$ python -q
>>> import numpy as np
>>> np.set_printoptions(suppress=True, linewidth=140)
>>> m1 = np.array([[5, 9, 8, 7, 4, 2, 5, 0, 8, 4, 0, 3],
...     [6, 7, 2, 7, 3, 7, 8, 1, 2, 3, 6, 2],
...     [7, 6, 9, 2, 5, 2, 4, 8, 7, 0, 0, 2],
...     [5, 4, 1, 5, 4, 0, 3, 8, 6, 3, 4, 8],
...     [0, 1, 1, 0, 8, 3, 3, 9, 7, 7, 8, 2],
...     [8, 2, 0, 6, 0, 6, 2, 7, 1, 7, 1, 9],
...     [1, 1, 2, 7, 1, 3, 4, 0, 2, 6, 9, 2],
...     [9, 0, 0, 2, 0, 3, 3, 3, 2, 6, 9, 8],
...     [5, 8, 5, 3, 7, 0, 8, 9, 2, 7, 1, 1],
...     [7, 9, 7, 2, 5, 6, 4, 5, 3, 9, 2, 8],
...     [9, 5, 0, 5, 0, 3, 1, 5, 9, 0, 4, 2],
...     [3, 4, 1, 8, 1, 3, 1, 9, 9, 1, 0, 9],
...     [4, 0, 4, 8, 7, 6, 4, 0, 6, 4, 4, 3],
...     [6, 4, 8, 1, 9, 1, 8, 3, 4, 9, 1, 4],
...     [7, 7, 0, 1, 9, 9, 0, 6, 5, 2, 4, 8]])
>>> m1[11] = m1[7]
>>> print(m1)
[[5 9 8 7 4 2 5 0 8 4 0 3]
 [6 7 2 7 3 7 8 1 2 3 6 2]
 [7 6 9 2 5 2 4 8 7 0 0 2]
 [5 4 1 5 4 0 3 8 6 3 4 8]
 [0 1 1 0 8 3 3 9 7 7 8 2]
 [8 2 0 6 0 6 2 7 1 7 1 9]
 [1 1 2 7 1 3 4 0 2 6 9 2]
 [9 0 0 2 0 3 3 3 2 6 9 8]
 [5 8 5 3 7 0 8 9 2 7 1 1]
 [7 9 7 2 5 6 4 5 3 9 2 8]
 [9 5 0 5 0 3 1 5 9 0 4 2]
 [9 0 0 2 0 3 3 3 2 6 9 8]
 [4 0 4 8 7 6 4 0 6 4 4 3]
 [6 4 8 1 9 1 8 3 4 9 1 4]
 [7 7 0 1 9 9 0 6 5 2 4 8]]
>>> x = np.array([-3, 2, -1, 0, -1, -1, 1, 0, 0, 1, 3, -3])
>>> y = m1 @ x
>>> print(np.round(np.linalg.pinv(m1) @ m1, 1) + 0)
[[1. 0. 0. 0. 0. 0. 0. 0. 0. 0. 0. 0.]
 [0. 1. 0. 0. 0. 0. 0. 0. 0. 0. 0. 0.]
 [0. 0. 1. 0. 0. 0. 0. 0. 0. 0. 0. 0.]
 [0. 0. 0. 1. 0. 0. 0. 0. 0. 0. 0. 0.]
 [0. 0. 0. 0. 1. 0. 0. 0. 0. 0. 0. 0.]
 [0. 0. 0. 0. 0. 1. 0. 0. 0. 0. 0. 0.]
 [0. 0. 0. 0. 0. 0. 1. 0. 0. 0. 0. 0.]
 [0. 0. 0. 0. 0. 0. 0. 1. 0. 0. 0. 0.]
 [0. 0. 0. 0. 0. 0. 0. 0. 1. 0. 0. 0.]
 [0. 0. 0. 0. 0. 0. 0. 0. 0. 1. 0. 0.]
 [0. 0. 0. 0. 0. 0. 0. 0. 0. 0. 1. 0.]
 [0. 0. 0. 0. 0. 0. 0. 0. 0. 0. 0. 1.]]
>>> print(y)
[-11   7 -27 -18  18 -41  24 -18   4 -26 -13 -18 -18 -20 -35]
>>> rng = np.random.default_rng(79461)
>>> y = y + 0.3 * rng.normal(size=15)
>>> print(y.round(1))
[-11.7   6.7 -27.3 -17.7  17.7 -41.1  23.7 -18.4   4.2 -26.4 -13.3 -18.3 -17.4 -20.1 -34.9]
>>> c, *_ = np.linalg.lstsq(m1, y)
>>> print([round(float(np.linalg.norm(np.linalg.solve(m1.T @ m1 + lam * np.eye(12), m1.T @ y))), 2) for lam in (0, 1, 10, 100)])
[5.93, 5.87, 5.35, 3.24]
>>> print(np.round(m1.T @ (y - m1 @ c), 1) + 0)
[0. 0. 0. 0. 0. 0. 0. 0. 0. 0. 0. 0.]
>>> A2 = np.c_[m1[:, :3] @ np.array([[-1, 0, 2], [-1, 1, -1], [-1, -1, 2]]), np.array([1, 1, 2, 2, 0, 0, 0, 2, 0, 1, 1, 0, 1, 2, 1])]
>>> print(A2)
[[-22   1  17   1]
 [-15   5   9   1]
 [-22  -3  26   2]
 [-10   3   8   2]
 [ -2   0   1   0]
 [-10   2  14   0]
 [ -4  -1   5   0]
 [ -9   0  18   2]
 [-18   3  12   0]
 [-23   2  19   1]
 [-14   5  13   1]
 [ -9   0  18   0]
 [ -8  -4  16   1]
 [-18  -4  24   2]
 [-14   7   7   1]]
>>> print(np.linalg.matrix_rank(np.c_[m1, A2]))
13
>>> print(np.round(np.linalg.lstsq(m1, A2[:, 0])[0], 1) + 0)
[-1. -1. -1.  0.  0.  0.  0.  0.  0.  0.  0.  0.]
>>> print(np.round(np.linalg.norm(np.linalg.qr(m1)[0].T @ A2, axis=0) ** 2 / ((A2 ** 2).sum(axis=0) + 1e-12), 1))
[1.  1.  1.  0.9]
